$ python3 -q
>>> import numpy as np
>>> np.set_printoptions(precision=1, suppress=True, linewidth=140, sign=" ")
>>> sig = 5 * 0.2 ** np.arange(4)
>>> rng = np.random.default_rng(276945)
>>> F = rng.normal(size=(13, 4)) * rng.permutation(sig)
>>> F.round(1) + 0
array([[-6.4, -0.6,  0. ,  0.4],
       [ 7.9,  0.7,  0. ,  0.2],
       [-1.3, -0.2,  0. , -0.1],
       [ 5.9, -1.1,  0. ,  0.1],
       [-7.5,  2.5, -0.1,  0.3],
       [ 0.2,  2.7,  0. ,  0. ],
       [-3.4, -0.4,  0. ,  0.2],
       [-3.7,  1.7,  0. , -0.1],
       [ 4.5, -2.6,  0. , -0.2],
       [-6.1,  1. ,  0. ,  0.2],
       [ 9.2, -0.3,  0. ,  0. ],
       [-4.1,  0.6, -0.1,  0. ],
       [-2.9,  0.6,  0. ,  0.1]])
>>> Ac = F - F.mean(axis=0)
>>> V = np.linalg.svd(Ac)[2][:2]
>>> B = Ac - Ac @ V.T @ V
>>> np.round(np.diag(V.T @ V), 1) + 0
array([ 1.,  1.,  0.,  0.])
>>> np.linalg.norm(B, axis=1).round(6).argmax()
np.int64(7)
>>> (Ac @ V.T).std(axis=0)
array([ 5.5,  1.3])
>>> np.round(B.std(axis=0), 1) + 0
array([ 0. ,  0. ,  0. ,  0.1])
>>> round(np.linalg.norm(B) / np.linalg.norm(Ac), 1)
np.float64(0.0)
>>> gram = np.cov(F, rowvar=False)
>>> np.round(F.std(axis=0), 1) + 0
array([ 5.4,  1.4,  0. ,  0.2])
>>> np.corrcoef(F.T)
array([[ 1. , -0.4,  0.5, -0.4],
       [-0.4,  1. , -0.3,  0.2],
       [ 0.5, -0.3,  1. , -0.5],
       [-0.4,  0.2, -0.5,  1. ]])
>>> np.round(np.linalg.eigvalsh(gram)[::-1], 1) + 0
array([ 32.5,   1.7,   0. ,   0. ])
>>> np.argsort(-F.std(axis=0).round(6), kind="stable")
array([ 0,  1,  3,  2])
>>> np.round(np.corrcoef(F[:, 0], F[:, 1])[0, 1], 1)
np.float64(-0.4)
>>> def softmax(z):
...     e = np.exp(z - z.max(axis=-1, keepdims=True))
...     return e / e.sum(axis=-1, keepdims=True)
... 
>>> np.round(softmax(F[8]), 1) + 0
array([ 1.,  0.,  0.,  0.])
>>> softmax(F).sum(axis=1)
array([ 1.,  1.,  1.,  1.,  1.,  1.,  1.,  1.,  1.,  1.,  1.,  1.,  1.])
>>> att = F @ F.T / np.sqrt(4)
>>> np.round(softmax(att)[8] @ F, 1) + 0
array([ 9.2, -0.3,  0. ,  0. ])
>>> B = np.c_[F[:, :1] @ np.array([[-1]]), np.array([-1, 2, -1, -2, -3, -2, 0, -2, 3, 1, 2, -2, 1])]
>>> B
array([[ 6.4, -1. ],
       [-7.9,  2. ],
       [ 1.3, -1. ],
       [-5.9, -2. ],
       [ 7.5, -3. ],
       [-0.2, -2. ],
       [ 3.4,  0. ],
       [ 3.7, -2. ],
       [-4.5,  3. ],
       [ 6.1,  1. ],
       [-9.2,  2. ],
       [ 4.1, -2. ],
       [ 2.9,  1. ]])
>>> np.linalg.matrix_rank(B)
np.int64(2)
>>> np.round(np.linalg.norm(B - F @ np.linalg.lstsq(F, B)[0], axis=0), 1) + 0
array([ 0.,  5.])
>>> np.linalg.matrix_rank(np.c_[F, B])
np.int64(5)
>>> idx = rng.integers(0, 3, 2)
>>> data = (idx[:, None] == idx) * 3 + np.eye(2)
>>> data
array([[ 4.,  0.],
       [ 0.,  4.]])
>>> x = np.ones(2)
>>> for _ in range(5):
...     x = data @ x
...     x /= np.linalg.norm(x)
...     print(round(x @ data @ x, 1))
... 
4.0
4.0
4.0
4.0
4.0
>>> round(float(np.linalg.eigvalsh(data)[-1]), 1)
4.0
>>> sig = 3 * 0.9 ** np.arange(3)
>>> O, _ = np.linalg.qr(np.array([[-0.1, -0.1, 1.2], [-0.1, 1.8, 0.6], [0.5, 0.6, -0.4]]))
>>> m1 = rng.normal(size=(16, 3)) * sig @ O
>>> m1
array([[ 3.2,  1.7, -4.5],
       [-0.4, -0.3,  2.7],
       [ 0.8,  4.5,  2. ],
       [ 0.3, -0.7,  3.9],
       [-1.5,  3.7, -2. ],
       [ 4.4,  0.2, -1.7],
       [ 1.4,  2.9,  2.1],
       [ 2.6,  5.2, -5.7],
       [ 3.5,  0.8, -3.3],
       [-1.5, -1.8, -2.9],
       [ 1.9,  1.7, -3. ],
       [-1.5,  3.5,  1.9],
       [-1.8,  0.6, -2.6],
       [-0.3, -4.2,  2.8],
       [-1.3,  2.6,  2.7],
       [-1.6, -3.3,  2.9]])
>>> idx = m1[:, 2] > np.median(m1[:, 2])
>>> u = m1[idx].mean(axis=0) - m1[~idx].mean(axis=0)
>>> ((m1 - m1.mean(axis=0)) @ u > 0).astype(int)
array([ 0,  1,  1,  1,  0,  0,  1,  0,  0,  0,  0,  1,  0,  1,  1,  1])
>>> M = np.load("block2.npy")
>>> M
array([[-0.5,  1. ,  5.5],
       [ 5.9,  1. , -0.9],
       [ 7.4,  1. , -2.4],
       [ 5.4,  1. , -0.4],
       [ 3.8,  1. ,  1.2],
       [ 2.8,  1. ,  2.2],
       [ 4.9,  1. ,  0.1],
       [ 7.8,  1. , -2.8],
       [ 4.9,  1. ,  0.1],
       [ 6.6,  1. , -1.6],
       [ 6.5,  1. , -1.5],
       [10.1,  1. , -5.1]])
>>> left, sig, Vh = np.linalg.svd(M)
>>> V = Vh[:(sig > 1e-8).sum()]
>>> x = M[9] + 5 * M[11] + rng.integers(2) * np.eye(3)[1]
>>> x
array([ 57.1,   6. , -27.1])
>>> np.linalg.matrix_rank(np.vstack([M, x]))
np.int64(2)
>>> round(float(np.linalg.norm(x - V.T @ V @ x)), 1)
0.0
>>> np.diag(V.T @ V)
array([ 1. ,  0.1,  1. ])
>>> np.allclose(V.T @ V @ x, x)
True
>>> mat = np.load("test16.npy")
>>> mat
array([[ 23,  -1,   5,   5,  -5],
       [ -2, -28,  -1,  -4,   2],
       [ -1,   3, -76,  -5,  -5],
       [  4,  -1,  -4, -56,   4],
       [ -1,  -5,   4,   2, -34]])
>>> u, g = mat[0], mat[2]
>>> u @ g
np.int64(-406)
>>> p = (u @ g) / (u @ u) * u
>>> g - p
array([ 14.4,   2.3, -72.6,  -1.6,  -8.4])
>>> np.outer(u, g)
array([[  -23,    69, -1748,  -115,  -115],
       [    1,    -3,    76,     5,     5],
       [   -5,    15,  -380,   -25,   -25],
       [   -5,    15,  -380,   -25,   -25],
       [    5,   -15,   380,    25,    25]])
>>> arr = np.array([[-1, -1, -1, -1, -1],
...     [-1, -2, -2, -2, -2],
...     [-1, -2, -3, -3, -3],
...     [-1, -2, -3, -4, -4],
...     [-1, -2, -3, -4, -5]])
>>> B = arr[0, 0] * arr[1:] - np.outer(arr[1:, 0], arr[0])
>>> B
array([[ 0,  1,  1,  1,  1],
       [ 0,  1,  2,  2,  2],
       [ 0,  1,  2,  3,  3],
       [ 0,  1,  2,  3,  4]])
>>> np.linalg.matrix_rank(B), np.linalg.matrix_rank(arr)
(np.int64(4), np.int64(5))
>>> np.flatnonzero(~B.round(6).any(axis=1))
array([], dtype=int64)
>>> idx = rng.permutation(5)
>>> B = arr[:, idx] * rng.choice([-1, 1], 5)
>>> B
array([[-1,  1,  1, -1,  1],
       [-2,  1,  2, -2,  2],
       [-3,  1,  2, -3,  3],
       [-4,  1,  2, -3,  4],
       [-4,  1,  2, -3,  5]])
>>> left, _, Vh = np.linalg.svd(arr.T @ B)
>>> np.round(left @ Vh, 1) + 0
array([[ 0., -1.,  0.,  0.,  0.],
       [ 0.,  0., -1.,  0.,  0.],
       [ 0.,  0.,  0.,  1.,  0.],
       [ 1.,  0.,  0.,  0.,  0.],
       [ 0.,  0.,  0.,  0., -1.]])
>>> np.trace(arr)
np.int64(-15)
>>> np.allclose(arr @ arr.T, arr.T @ arr)
True
>>> np.sort(np.abs(np.linalg.eigvals(arr)))
array([  0.3,   0.4,   0.6,   1.4,  12.3])
>>> (arr + arr.T) / 2
array([[-1., -1., -1., -1., -1.],
       [-1., -2., -2., -2., -2.],
       [-1., -2., -3., -3., -3.],
       [-1., -2., -3., -4., -4.],
       [-1., -2., -3., -4., -5.]])
>>> np.allclose(arr, arr.T)
True
>>> evals, V = np.linalg.eig(arr)
>>> np.sort(np.linalg.eigvals(arr.T))
array([-12.3,  -1.4,  -0.6,  -0.4,  -0.3])
>>> np.sort(np.linalg.eigvals(arr @ arr))
array([   0.1,    0.1,    0.3,    2.1,  152.4])
>>> np.round(np.prod(evals), 1)
np.float64(-1.0)
>>> hat = np.triu(np.array([[2, 8, 6, 9, 1],
...     [1, 3, 2, 5, 5],
...     [9, 1, 6, 3, 6],
...     [4, 9, 6, 5, 9],
...     [0, 3, 0, 5, 7]]), 1) + np.eye(5)
>>> B = hat @ arr @ np.linalg.inv(hat)
>>> np.trace(B), np.trace(arr)
(np.float64(-15.0), np.int64(-15))
>>> np.round(np.linalg.det(B), 1)
np.float64(-1.0)
>>> B
array([[ -25.,  151., -217.,   46.,   82.],
       [ -13.,   78., -116.,   27.,   23.],
       [ -10.,   60.,  -90.,   21.,   16.],
       [ -10.,   60.,  -90.,   20.,   21.],
       [  -1.,    6.,   -9.,    2.,    2.]])
>>> J = np.load("x.npy")
>>> J
array([[ 0,  1,  1,  0,  1],
       [ 3,  1,  2,  1,  2]])
>>> softmax(J[0])
array([ 0.1,  0.3,  0.3,  0.1,  0.3])
>>> softmax(J).sum(axis=1)
array([ 1.,  1.])
>>> att = J @ J.T / np.sqrt(5)
>>> np.round(softmax(att + np.triu(np.full(att.shape, -np.inf), 1)), 1) + 0
array([[ 1.,  0.],
       [ 0.,  1.]])
>>> np.round(softmax(att), 1) + 0
array([[ 0.3,  0.7],
       [ 0. ,  1. ]])
>>> feats = np.load("out11.npy")
>>> feats
array([[  3.5,  -0.6,   4.3],
       [ -3.2,   5.8,  -5. ],
       [ -3.2,  -2.6,  -3.9],
       [  0.2,  -3.7,   1.4],
       [  1.2, -10.7,   3.7],
       [ -6.5,   0.3,  -8.4],
       [ -5.5,   4.9,  -8.2],
       [ -5.8,   2. ,  -7.7],
       [ -3. ,   0. ,  -4.8],
       [ -3.5,  -3.2,  -4.9],
       [  5.3,  -0.9,   6.5],
       [ -2.2,   9.4,  -4.4],
       [ -0.4,   7.6,  -0.8],
       [  3.7,  -6.8,   6.3],
       [ -1.5,   8.3,  -3.5],
       [  1.1,   1.9,   1.8],
       [  1. ,   4.1,   1.2],
       [ -2.8,   7.1,  -4.2],
       [ -5. ,  -5. ,  -5.8],
       [  4.6,   4.4,   5.8],
       [ -4.9,   0.7,  -6.9],
       [ -0.1,  -2.7,   0.3],
       [ -4.5,   6. ,  -7.8],
       [ -2.3,   9.2,  -4.7],
       [  5.9,  -1.9,   7.9]])
>>> Ac = feats - feats.mean(axis=0)
>>> left, sig, Vh = np.linalg.svd(Ac, full_matrices=False)
>>> np.round(Ac.mean(axis=0), 1) + 0
array([ 0.,  0.,  0.])
>>> np.searchsorted(np.cumsum(sig ** 2) / (sig ** 2).sum(), 0.9) + 1
np.int64(2)
>>> np.abs(Vh[-1])
array([ 0.8,  0.1,  0.6])
